$ python3 -q
>>> import numpy as np
>>> import numpy.linalg as la
>>> np.set_printoptions(suppress=True, linewidth=160)
>>> W0 = np.load("layer9.npy")
>>> print(W0)
[[ 7 -3 -1]
 [-3  6 -2]
 [-1 -2  9]]
>>> u = np.array([3, 7, 4])
>>> np.correlate(W0[2], W0[1], "full")
array([  2,  -2, -27,  60, -27])
>>> np.cross(W0[2, :3], W0[1, :3])
array([-50, -29, -12])
>>> data = np.array([[-1, 3, 2, -3], [3, -1, 3, 2], [2, 3, -1, 3], [-3, 2, 3, -1]])
>>> evals, V = la.eigh(data)
>>> x = np.array([1, -4, -5, 4])
>>> (np.sign(V[:, -1].round(6)) == np.sign(V[0, -1].round(6))).astype(int)
array([1, 1, 1, 1])
>>> round(float(x @ data @ x / (x @ x)), 3), round(evals[0], 3), round(evals[-1], 3)
(-3.276, np.float64(-6.831), np.float64(4.831))
>>> print(np.round(V * np.maximum(evals, 0) @ V.T, 3))
[[ 1.64   1.207  0.865 -0.467]
 [ 1.207  1.857  1.801  0.865]
 [ 0.865  1.801  1.857  1.207]
 [-0.467  0.865  1.207  1.64 ]]
>>> round(float(la.det(data[::-1])), 3)
297.0
>>> print(np.kron(np.eye(2, dtype=int), data))
[[-1  3  2 -3  0  0  0  0]
 [ 3 -1  3  2  0  0  0  0]
 [ 2  3 -1  3  0  0  0  0]
 [-3  2  3 -1  0  0  0  0]
 [ 0  0  0  0 -1  3  2 -3]
 [ 0  0  0  0  3 -1  3  2]
 [ 0  0  0  0  2  3 -1  3]
 [ 0  0  0  0 -3  2  3 -1]]
>>> np.einsum("ij,ji->", data, data)
np.int64(92)
>>> round(float(la.det(data.T)), 3)
297.0
>>> rng = np.random.default_rng(950)
>>> theta = np.sort(rng.uniform(-2, 2, 22))
>>> m1 = np.c_[theta, theta ** 2, theta ** 3] @ np.array([[1, 1, 0, -3], [2, 0, 2, -2], [-1, 3, 1, -2]])
>>> print(m1.round(3))
[[ 13.354 -24.745   0.133  13.357]
 [  6.478 -11.812   1.118   6.842]
 [  4.022  -7.446   1.178   4.696]
 [  0.656  -1.784   0.65    1.838]
 [  0.276  -1.144   0.471   1.443]
 [ -0.105  -0.326   0.125   0.699]
 [ -0.106  -0.323   0.123   0.694]
 [ -0.046  -0.052   0.005   0.15 ]
 [ -0.021  -0.022   0.001   0.065]
 [  0.199   0.166   0.052  -0.52 ]
 [  0.255   0.211   0.079  -0.656]
 [  0.458   0.385   0.211  -1.146]
 [  0.644   0.578   0.372  -1.615]
 [  0.791   0.759   0.526  -2.012]
 [  1.098   1.237   0.927  -2.933]
 [  1.447   1.999   1.534  -4.193]
 [  2.425   7.142   5.099 -10.819]
 [  2.524   8.536   5.983 -12.398]
 [  2.542   8.873   6.194 -12.773]
 [  2.617  11.078   7.546 -15.169]
 [  2.552  16.883  10.947 -21.151]
 [  2.243  22.745  14.226 -26.896]]
>>> round(la.norm(m1), 3)
np.float64(69.532)
>>> m1[:, 4]
Traceback (most recent call last):
  File "<python-input-23>", line 1, in <module>
    m1[:, 4]
    ~~^^^^^^
IndexError: index 4 is out of bounds for axis 1 with size 4
>>> np.zeros(22, 4)
Traceback (most recent call last):
  File "<python-input-24>", line 1, in <module>
    np.zeros(22, 4)
    ~~~~~~~~^^^^^^^
TypeError: Cannot interpret '4' as a data type
>>> np.round(m1.mean(axis=0), 3)
array([ 2.014,  1.497,  2.614, -3.75 ])
>>> Xc = m1 - m1.mean(axis=0)
>>> left, sv, vt = la.svd(Xc, full_matrices=False)
>>> round((sv ** 2).sum() ** 2 / (sv ** 4).sum(), 3)
np.float64(1.165)
>>> np.searchsorted(np.cumsum(sv ** 2) / (sv ** 2).sum(), 0.9) + 1
np.int64(1)
>>> la.matrix_rank(Xc)
np.int64(3)
>>> np.abs(left[:, 0]).argmax()
np.int64(21)
>>> np.abs(vt[0]).argmax()
np.int64(1)
>>> print(sv.round(3) + 0)
[62.548 17.737  3.117  0.   ]
>>> print(np.round(sv ** 2 / (sv ** 2).sum(), 3) + 0)
[0.923 0.074 0.002 0.   ]
>>> G = np.cov(m1, rowvar=False)
>>> print(G.shape)
(4, 4)
>>> np.round(np.median(m1, axis=0), 3)
array([ 0.945,  0.298,  0.588, -0.901])
>>> np.round(m1.std(axis=0), 3)
array([2.935, 9.286, 3.908, 9.08 ])
>>> np.round(np.corrcoef(m1.T), 3)
array([[ 1.   , -0.525,  0.1  ,  0.26 ],
       [-0.525,  1.   ,  0.784, -0.958],
       [ 0.1  ,  0.784,  1.   , -0.917],
       [ 0.26 , -0.958, -0.917,  1.   ]])
>>> print(G.round(3))
[[  9.026 -14.985   1.206   7.26 ]
 [-14.985  90.334  29.82  -84.601]
 [  1.206  29.82   16.002 -34.075]
 [  7.26  -84.601 -34.075  86.38 ]]
>>> print(np.argwhere(np.triu(np.abs(np.corrcoef(m1.T)) > 0.8, 1)))
[[1 3]
 [2 3]]
>>> np.round(np.polyfit(m1[:, 1], m1[:, 2], 1), 3)
array([0.33 , 2.119])
>>> F = np.array([[10, 11, -3], [11, 23, -16], [-3, -16, 23]])
>>> Lm = la.cholesky(F)
>>> np.round(np.diag(Lm) ** 2, 3)
array([10.   , 10.9  ,  7.303])
>>> np.round(Lm @ Lm.T, 3)
array([[ 10.,  11.,  -3.],
       [ 11.,  23., -16.],
       [ -3., -16.,  23.]])
>>> np.round(F / np.sqrt(np.outer(np.diag(F), np.diag(F))), 3)
array([[ 1.   ,  0.725, -0.198],
       [ 0.725,  1.   , -0.696],
       [-0.198, -0.696,  1.   ]])
>>> A = np.loadtxt("sample19.csv", delimiter=",")
>>> A
array([[ 0.998,  1.034, -3.021],
       [ 1.003,  0.987, -3.038],
       [ 1.004,  1.004, -3.009],
       [ 0.982,  1.034, -2.99 ],
       [ 0.98 ,  1.007, -3.006],
       [ 1.008,  0.987, -3.008],
       [ 0.978,  1.   , -2.993],
       [ 0.992,  1.017, -2.999],
       [ 0.967,  0.944, -2.964],
       [ 0.017, -3.971,  3.994],
       [ 0.001, -4.052,  3.97 ],
       [ 0.003, -3.999,  4.058],
       [-0.002, -4.022,  3.995],
       [ 0.007, -4.003,  4.002],
       [ 0.009, -3.976,  3.981],
       [ 0.012, -4.02 ,  4.015],
       [-0.01 , -4.009,  3.989],
       [-0.006, -4.018,  4.023]])
>>> Xc = A - A.mean(axis=0)
>>> V = la.svd(Xc)[2][:2]
>>> other = Xc - Xc @ V.T @ V
>>> round(float(la.norm(other) / la.norm(Xc)), 3)
0.002
>>> np.round(np.cov(Xc @ V.T, rowvar=False), 3) + 0
array([[19.894,  0.   ],
       [ 0.   ,  0.001]])
>>> G = np.cov(A, rowvar=False)
>>> np.round(A.std(axis=0), 3)
array([0.494, 2.505, 3.503])
>>> G.shape
(3, 3)
>>> np.round(la.eigvalsh(G)[::-1], 3) + 0
array([19.894,  0.001,  0.   ])
>>> np.round(la.norm(A, 2) / la.norm(A), 3)
np.float64(0.972)
>>> round(np.log10(la.cond(A)))
2
>>> J = np.load("case3.npy")
>>> J
array([[ 0,  0,  0],
       [ 1, -3,  0],
       [ 0, -1,  3]])
>>> la.cond(J) > 100
np.True_
>>> la.matrix_rank(J, rtol=0.1)
np.int64(2)
>>> np.argsort(-la.norm(J, axis=0).round(6), kind="stable")[:3]
array([1, 2, 0])
>>> np.round(la.norm(J, 2) / la.norm(J), 3)
np.float64(0.806)
>>> lab = rng.permutation(3)
>>> lab
array([1, 2, 0])
>>> other = J[lab][:, lab]
>>> np.diag(other)
array([-3,  3,  0])
>>> np.allclose(other, J)
False
>>> t3 = np.stack([J, 2 * J, J[::-1]])
>>> la.matrix_rank(t3)
array([2, 2, 2])
>>> print(np.round(la.norm(t3, axis=(1, 2)), 3))
[4.472 8.944 4.472]
>>> print(np.round(la.det(t3), 3))
[0. 0. 0.]
>>> t3.sum(axis=0)
array([[  0,  -1,   3],
       [  4, -12,   0],
       [  0,  -3,   9]])
>>> (t3 @ J.T).shape
(3, 3, 3)
>>> feats = np.load("dump.npy")
>>> print(feats.round(3))
[[ 0.976  0.134 -0.172]
 [-0.195  0.89  -0.413]
 [-0.098 -0.436 -0.894]]
>>> x = np.array([-3, 0, 4])
>>> [p for p in range(1, 25) if np.allclose(la.matrix_power(feats, p), np.eye(3))]
[]
>>> np.round(np.abs(la.eigvals(feats)), 3)
array([1., 1., 1.])
>>> print(3 - la.matrix_rank(feats - np.eye(3), tol=1e-8))
0
>>> M = np.load("a.npy")
>>> M.round(3)
array([[0.5  , 0.   , 0.5  , 0.   ],
       [0.   , 0.5  , 0.25 , 0.25 ],
       [0.333, 0.333, 0.333, 0.   ],
       [0.   , 0.   , 0.   , 1.   ]])
>>> lab = rng.permutation(4)
>>> lab
array([2, 0, 1, 3])
>>> other = M[lab][:, lab]
>>> np.round(np.trace(other), 3)
np.float64(2.333)
>>> M.sum(axis=1)
array([1., 1., 1., 1.])
>>> np.round(np.sort(np.abs(la.eigvals(M)))[::-1], 3)
array([1.   , 0.924, 0.5  , 0.09 ])
>>> pr = np.eye(4)[3]
>>> for _ in range(7):
...     pr = pr @ M
...     print(pr.round(3))
... 
[0. 0. 0. 1.]
[0. 0. 0. 1.]
[0. 0. 0. 1.]
[0. 0. 0. 1.]
[0. 0. 0. 1.]
[0. 0. 0. 1.]
[0. 0. 0. 1.]
>>> u = np.array([-4, -4, 3, 4])
>>> other = M + np.outer(u, np.eye(4)[0])
>>> la.matrix_rank(la.inv(other) - la.inv(M), tol=1e-8)
np.int64(1)
>>> print(np.round(la.det(other) / la.det(M), 3), round(float(1 + la.solve(M, u)[0]), 3))
47.0 47.0
>>> print(la.matrix_rank(other - M))
1
>>> other = M / la.norm(M, axis=1, keepdims=True)
>>> G = other @ other.T
>>> np.argwhere(np.triu(np.abs(G) > 0.95, 1))
array([], shape=(0, 2), dtype=int64)
>>> np.round(la.norm(other, axis=1), 3)
array([1., 1., 1., 1.])
